$ python -q
>>> import numpy as np
>>> np.set_printoptions(suppress=True, linewidth=120)
>>> W0 = np.loadtxt("mat.csv", delimiter=",")
>>> W0
array([[4., 4., 4., 4.],
       [2., 3., 2., 3.],
       [4., 4., 4., 4.],
       [2., 3., 2., 3.]])
>>> # rank 2
>>> [round(float(x), 3) for x in np.linalg.svd(W0, compute_uv=False)[:3]]
[13.363, 1.197, 0.0]
>>> round(float(np.linalg.norm(W0, 2) / np.linalg.norm(W0)), 3)
0.996
>>> np.argsort(-np.linalg.norm(W0, axis=0).round(6), kind="stable")[:3]
array([1, 3, 0])
>>> np.linalg.matrix_rank(W0, rtol=0.1)
np.int64(1)
>>> Y = np.array([[2, 0], [0, 1]])
>>> C = np.kron(Y, W0)
>>> round(float(np.linalg.norm(C, 2)), 3), np.round(np.linalg.norm(Y, 2) * np.linalg.norm(W0, 2), 3)
(26.726, np.float64(26.726))
>>> np.linalg.matrix_rank(C)
np.int64(4)
>>> x0 = np.array([-2, -2, -2, 1])
>>> h = np.maximum(W0 @ x0, 0)
>>> np.maximum(W0 @ (3 * x0), 0)
array([0., 0., 0., 0.])
>>> np.maximum(W0 @ x0, 0) - np.maximum(-W0 @ x0, 0)
array([-20., -11., -20., -11.])
>>> h
array([0., 0., 0., 0.])
>>> np.flatnonzero(h > 1e-9)
array([], dtype=int64)
>>> W0.T @ h
array([0., 0., 0., 0.])
>>> np.round(np.linalg.det(W0.T), 3)
np.float64(0.0)
>>> np.einsum("ij,ji->", W0, W0)
np.float64(164.0)
>>> round(float(np.linalg.eigvals(W0).sum().real), 3)
14.0
>>> round(float(np.linalg.det(2 * W0)), 3), round(np.linalg.det(W0), 3)
(0.0, np.float64(0.0))
>>> np.kron(np.eye(2, dtype=int), W0)
array([[4., 4., 4., 4., 0., 0., 0., 0.],
       [2., 3., 2., 3., 0., 0., 0., 0.],
       [4., 4., 4., 4., 0., 0., 0., 0.],
       [2., 3., 2., 3., 0., 0., 0., 0.],
       [0., 0., 0., 0., 4., 4., 4., 4.],
       [0., 0., 0., 0., 2., 3., 2., 3.],
       [0., 0., 0., 0., 4., 4., 4., 4.],
       [0., 0., 0., 0., 2., 3., 2., 3.]])
>>> M = np.loadtxt("arr.csv", delimiter=",")
>>> M.round(3)
array([[0.5  , 0.   , 0.   , 0.5  , 0.   ],
       [0.5  , 0.5  , 0.   , 0.   , 0.   ],
       [0.   , 0.   , 0.5  , 0.5  , 0.   ],
       [0.5  , 0.   , 0.   , 0.5  , 0.   ],
       [0.   , 0.333, 0.   , 0.333, 0.333]])
>>> # looks like rank 4
>>> Uu, sig, VT = np.linalg.svd(M)
>>> sig.round(3) + 0
array([1.186, 0.707, 0.538, 0.369, 0.   ])
>>> Y = Uu[:, :4] @ np.diag(sig[:4]) @ VT[:4]
>>> np.linalg.matrix_rank(M, rtol=0.05)
np.int64(4)
>>> round(float(np.linalg.norm(M - Y) / np.linalg.norm(M)), 3)
0.0
>>> round(float(np.abs(M - Y).max()), 3)
0.0
>>> np.linalg.matrix_rank(Y)
np.int64(4)
>>> ang = np.radians(72)
>>> R = np.eye(5)
>>> R[3, 3] = R[0, 0] = np.cos(ang)
>>> R[3, 0], R[0, 3] = -np.sin(ang), np.sin(ang)
>>> R.round(3)
array([[ 0.309,  0.   ,  0.   ,  0.951,  0.   ],
       [ 0.   ,  1.   ,  0.   ,  0.   ,  0.   ],
       [ 0.   ,  0.   ,  1.   ,  0.   ,  0.   ],
       [-0.951,  0.   ,  0.   ,  0.309,  0.   ],
       [ 0.   ,  0.   ,  0.   ,  0.   ,  1.   ]])
>>> Y = M @ R.T
>>> np.allclose(np.linalg.norm(M, axis=1), np.linalg.norm(Y, axis=1))
True
>>> np.round(np.abs(Y - M).max(axis=0), 3)
array([0.476, 0.   , 0.   , 0.821, 0.   ])
